$ ipython --no-banner

In [1]: import numpy as np

In [2]: np.set_printoptions(precision=3, suppress=True, linewidth=120)

In [3]: def tidy(a):
   ...:     return np.round(a, 3) + 0
   ...: 

In [4]: J = np.abs(np.array([[0, 1, 0], [1, 2, 1], [0, 2, 0]])) + np.eye(3)

In [5]: J = J / J.sum(axis=1, keepdims=True)

In [6]: print(tidy(J))
[[0.5   0.5   0.   ]
 [0.2   0.6   0.2  ]
 [0.    0.667 0.333]]

In [7]: Uu, s, Vt = np.linalg.svd(J)

In [8]: tidy(s)
Out[8]: array([1.141, 0.441, 0.   ])

In [9]: np.argmax(s[:-1] / (s[1:] + 1e-6)) + 1
Out[9]: np.int64(2)

In [10]: Y = Uu[:, :2] @ np.diag(s[:2]) @ Vt[:2]

In [11]: tidy(np.linalg.norm(J - Y, 2)), tidy(s[2])
Out[11]: (np.float64(0.0), np.float64(0.0))

In [12]: tidy(np.linalg.norm(J - Y) / np.linalg.norm(J))
Out[12]: np.float64(0.0)

In [13]: np.abs(np.diag(np.linalg.qr(J)[1])) > 1e-9
Out[13]: array([ True,  True, False])

In [14]: np.unique(J.round(6), axis=0).shape
Out[14]: (3, 3)

In [15]: print(tidy(J @ np.linalg.pinv(J) @ J))
[[0.5   0.5   0.   ]
 [0.2   0.6   0.2  ]
 [0.    0.667 0.333]]

In [16]: rank = np.linalg.matrix_rank(J)

In [17]: rank
Out[17]: np.int64(2)

In [18]: null = np.linalg.svd(J)[2][rank:].T

In [19]: tidy(null[:, 0] / null[np.abs(null[:, 0]).round(6).argmax(), 0])
Out[19]: array([ 0.5, -0.5,  1. ])

In [20]: [int(np.linalg.matrix_rank(J[:i])) for i in range(1, len(J) + 1)]
Out[20]: [1, 2, 2]

In [21]: [int(np.linalg.matrix_rank(J[:, :j + 1])) for j in range(3)]
Out[21]: [1, 2, 2]

In [22]: tidy(null @ null.T)
Out[22]: 
array([[ 0.167, -0.167,  0.333],
       [-0.167,  0.167, -0.333],
       [ 0.333, -0.333,  0.667]])

In [23]: np.linalg.matrix_rank(J, rtol=0.1)
Out[23]: np.int64(2)

In [24]: tidy(np.linalg.norm(J, 2) / np.linalg.norm(J))
Out[24]: np.float64(0.933)

In [25]: Uu, s, Vt = np.linalg.svd(J)

In [26]: V = Vt[:(s > 1e-8).sum()]

In [27]: rng = np.random.default_rng(23)

In [28]: x = J[2] + -2 * J[1] + rng.integers(2) * np.eye(3)[0]

In [29]: tidy(x)
Out[29]: array([-0.4  , -0.533, -0.067])

In [30]: np.linalg.matrix_rank(np.vstack([J, x]))
Out[30]: np.int64(2)

In [31]: np.allclose(V.T @ V @ x, x)
Out[31]: True

In [32]: tidy(np.linalg.norm(x - V.T @ V @ x))
Out[32]: np.float64(0.0)

In [33]: E = np.load("test6.npy")

In [34]: E
Out[34]: 
array([[-0.221, -0.682,  0.208],
       [ 0.369,  1.075, -0.532],
       [-0.244, -0.388,  0.23 ],
       [ 0.596,  1.194, -0.915],
       [-0.645, -0.274,  1.238],
       [-0.163,  0.047,  0.513],
       [-0.009,  0.306,  0.064],
       [-0.593,  0.528,  1.487],
       [-0.406,  0.717,  1.195],
       [ 0.35 ,  0.108, -0.824],
       [ 0.414, -0.074, -0.977],
       [ 0.614,  0.643, -1.121],
       [-0.033,  0.293,  0.078],
       [ 0.304,  0.329, -0.311],
       [ 0.62 ,  0.613, -1.082],
       [-0.19 , -0.087,  0.287],
       [ 0.418,  0.129, -0.847],
       [ 0.625,  1.183, -0.887],
       [ 0.051,  0.621,  0.195],
       [ 0.578, -0.087, -1.302],
       [ 0.165,  0.71 , -0.148],
       [-0.384, -0.174,  0.78 ],
       [-0.391, -1.127,  0.468],
       [-0.391,  0.404,  0.992],
       [ 0.63 ,  1.214, -0.925],
       [-0.224,  0.764,  0.683],
       [-0.215, -0.196,  0.379]])

In [35]: print(tidy(np.linalg.matrix_power(J, 2)))
[[0.35  0.55  0.1  ]
 [0.22  0.593 0.187]
 [0.133 0.622 0.244]]

In [36]: M = np.load("block11.npy")

In [37]: M
Out[37]: 
array([[ -2.219,   7.341, -36.938],
       [ -2.166,  12.16 , -14.646],
       [ 37.163,   0.526,  28.232],
       [-22.993,  25.105,   2.448],
       [  3.459,  -0.212,  17.503],
       [  6.737,  20.279, -14.233],
       [ 34.31 ,   4.852, -18.427],
       [ 12.613, -12.183,   2.446],
       [ 13.96 ,  -5.365,  35.604],
       [  5.819,   7.688,  12.631],
       [  1.318,  -5.198,   0.852],
       [-19.965,  -0.315, -11.937],
       [ -8.364,   7.472, -29.417],
       [ 29.731,  10.121,  -5.7  ],
       [ -4.394,   9.607,   8.062]])

In [38]: D = np.linalg.norm(M[:, None] - M[None], axis=-1)

In [39]: tidy(D[:5, :5])
Out[39]: 
array([[ 0.   , 22.807, 76.449, 47.941, 55.255],
       [22.807,  0.   , 59.335, 29.892, 34.904],
       [76.449, 59.335,  0.   , 69.912, 35.378],
       [47.941, 29.892, 69.912,  0.   , 39.589],
       [55.255, 34.904, 35.378, 39.589,  0.   ]])

In [40]: (D + 1e9 * np.eye(15)).round(6).argmin(axis=1)
Out[40]: array([12,  5,  8, 14,  9,  1, 13, 10,  4,  4,  7,  1,  0,  6,  9])

In [41]: np.linalg.matrix_rank(D ** 2)
Out[41]: np.int64(5)

In [42]: u = np.array([0, 2, 2])

In [43]: np.polyval(u, M[8])
Out[43]: array([29.92 , -8.73 , 73.208])

In [44]: print(tidy(np.correlate(M[8], M[14], "full")))
[ 112.546   90.861  174.158  365.621 -156.444]

In [45]: Y = M + rng.integers(-2, 3, (15, 2)) @ rng.integers(-2, 3, (2, 3))

In [46]: print(tidy(Y))
[[ -3.219   5.341 -36.938]
 [ -2.166   9.16  -12.646]
 [ 38.163   5.526  26.232]
 [-18.993  27.105   6.448]
 [  1.459  -1.212  15.503]
 [  4.737  16.279 -14.233]
 [ 36.31    5.852 -16.427]
 [ 15.613 -12.183   6.446]
 [ 11.96   -6.365  33.604]
 [  4.819   8.688  10.631]
 [  0.318  -4.198  -1.148]
 [-18.965   1.685 -11.937]
 [ -4.364   9.472 -25.417]
 [ 31.731   8.121  -1.7  ]
 [ -1.394   9.607  12.062]]

In [47]: tidy(Y - M)
Out[47]: 
array([[-1., -2.,  0.],
       [ 0., -3.,  2.],
       [ 1.,  5., -2.],
       [ 4.,  2.,  4.],
       [-2., -1., -2.],
       [-2., -4.,  0.],
       [ 2.,  1.,  2.],
       [ 3.,  0.,  4.],
       [-2., -1., -2.],
       [-1.,  1., -2.],
       [-1.,  1., -2.],
       [ 1.,  2.,  0.],
       [ 4.,  2.,  4.],
       [ 2., -2.,  4.],
       [ 3.,  0.,  4.]])

In [48]: print(tidy(np.abs(Y - M).sum(axis=1)))
[ 3.  5.  8. 10.  5.  6.  5.  7.  5.  4.  4.  3. 10.  8.  7.]

In [49]: np.linalg.matrix_rank(Y - M, tol=1e-8)
Out[49]: np.int64(2)

In [50]: Xs = Y - Y.mean(axis=0)

In [51]: Uu, s, Vt = np.linalg.svd(Xs, full_matrices=False)

In [52]: tidy((s ** 2).sum() ** 2 / (s ** 4).sum())
Out[52]: np.float64(2.229)

In [53]: tidy(s ** 2 / (s ** 2).sum())
Out[53]: array([0.58 , 0.319, 0.101])

In [54]: np.abs(Vt[0]).argmax()
Out[54]: np.int64(2)

In [55]: Xs = M - M.mean(axis=0)

In [56]: Uu, s, Vt = np.linalg.svd(Xs, full_matrices=False)

In [57]: np.linalg.matrix_rank(Xs)
Out[57]: np.int64(3)

In [58]: np.abs(Uu[:, 0]).argmax()
Out[58]: np.int64(2)

In [59]: print(tidy(np.abs(Vt[-1])))
[0.152 0.977 0.152]

In [60]: m1 = np.loadtxt("dump.csv", delimiter=",")

In [61]: print(tidy(m1))
[[ 0.083 -0.083 -0.083 -0.25 ]
 [-0.083  0.083  0.083  0.25 ]
 [-0.083  0.083  0.083  0.25 ]
 [-0.25   0.25   0.25   0.75 ]]

In [62]: print(tidy(m1 @ np.linalg.pinv(m1) @ m1))
[[ 0.083 -0.083 -0.083 -0.25 ]
 [-0.083  0.083  0.083  0.25 ]
 [-0.083  0.083  0.083  0.25 ]
 [-0.25   0.25   0.25   0.75 ]]

In [63]: np.allclose(m1[:-1].T @ np.linalg.lstsq(m1[:-1].T, m1[-1])[0], m1[-1])
Out[63]: True

In [64]: tidy(np.trace(np.linalg.pinv(m1) @ m1))
Out[64]: np.float64(1.0)

In [65]: print(np.unique(m1.round(6), axis=0).shape)
(3, 4)

In [66]: Q, _ = np.linalg.qr(np.array([[1.5, 0.3, 1.4], [-0.2, 0.2, 0.7], [0.3, 1.0, -0.9]]))

In [67]: X = Q[:, :3]

In [68]: tidy(X)
Out[68]: 
array([[-0.972,  0.154, -0.176],
       [ 0.13 , -0.271, -0.954],
       [-0.194, -0.95 ,  0.244]])

In [69]: x = np.array([3, 2, 0])

In [70]: tidy(np.abs(np.linalg.eigvals(X)))
Out[70]: array([1., 1., 1.])

In [71]: 3 - np.linalg.matrix_rank(X - np.eye(3), tol=1e-8)
Out[71]: np.int64(1)

In [72]: tidy(np.sort(np.abs(np.degrees(np.angle(np.linalg.eigvals(X))))))
Out[72]: array([  0.   , 179.118, 179.118])

In [73]: tidy(X @ X.T)
Out[73]: 
array([[1., 0., 0.],
       [0., 1., 0.],
       [0., 0., 1.]])

In [74]: tidy(X.T @ X)
Out[74]: 
array([[1., 0., 0.],
       [0., 1., 0.],
       [0., 0., 1.]])

In [75]: tidy(np.linalg.norm(X, axis=0))
Out[75]: array([1., 1., 1.])

In [76]: tidy(np.linalg.svd(X, compute_uv=False))
Out[76]: array([1., 1., 1.])

In [77]: x = np.array([2, -2, 3])

In [78]: y = X @ x

In [79]: beta, lr = np.zeros(3), 1 / np.linalg.norm(X, 2) ** 2

In [80]: for i in range(5):
    ...:     beta -= lr * X.T @ (X @ beta - y)
    ...:     if i % 1 == 0: print(i, round(np.linalg.norm(X @ beta - y), 3))
    ...: 
0 0.0
1 0.0
2 0.0
3 0.0
4 0.0

In [81]: beta
Out[81]: array([ 2., -2.,  3.])

In [82]: print(tidy(np.linalg.cond(X)))
1.0

In [83]: tidy(np.linalg.eigvals(X))
Out[83]: array([ 1.+0.j   , -1.+0.015j, -1.-0.015j])

In [84]: print(tidy(np.einsum("ij,ji->", X, X)))
2.999

In [85]: P = np.triu(np.array([[3, 0, -8], [2, -7, 0], [9, -6, -4]]), 1) + np.eye(3)

In [86]: Y = P @ X @ np.linalg.inv(P)

In [87]: tidy(np.trace(Y)), tidy(np.trace(X))
Out[87]: (np.float64(-1.0), np.float64(-1.0))

In [88]: print(tidy(P @ X - X @ P))
[[ 1.556  7.602 -9.727]
 [ 0.     0.     1.037]
 [ 0.     0.    -1.556]]

In [89]: F = 0.2 ** np.abs(np.subtract.outer(np.arange(3), np.arange(3)))

In [90]: tidy(F)
Out[90]: 
array([[1.  , 0.2 , 0.04],
       [0.2 , 1.  , 0.2 ],
       [0.04, 0.2 , 1.  ]])

In [91]: # symmetric, so the eigenvalues are real

In [92]: gram = F.T @ F

In [93]: tidy(np.trace(gram)), tidy((F ** 2).sum())
Out[93]: (np.float64(3.163), np.float64(3.163))

In [94]: tidy(np.diag(gram))
Out[94]: array([1.042, 1.08 , 1.042])

In [95]: print((F @ F.T).shape)
(3, 3)

In [96]: tidy(np.linalg.svd(F, compute_uv=False) ** 2)
Out[96]: array([1.699, 0.922, 0.542])

In [97]: mat = np.load("mat.npy")

In [98]: mat
Out[98]: 
array([[  1,  -3,   9, -27],
       [  1,  -2,   4,  -8],
       [  1,  -1,   1,  -1],
       [  1,   0,   0,   0]])

In [99]: u = np.array([3, 2, 3, 1])

In [100]: Y = mat + np.outer(u, np.eye(4)[0])

In [101]: print(tidy(np.linalg.det(Y) / np.linalg.det(mat)), tidy(1 + np.linalg.solve(mat, u)[0]))
2.0 2.0

In [102]: np.linalg.matrix_rank(Y - mat)
Out[102]: np.int64(1)
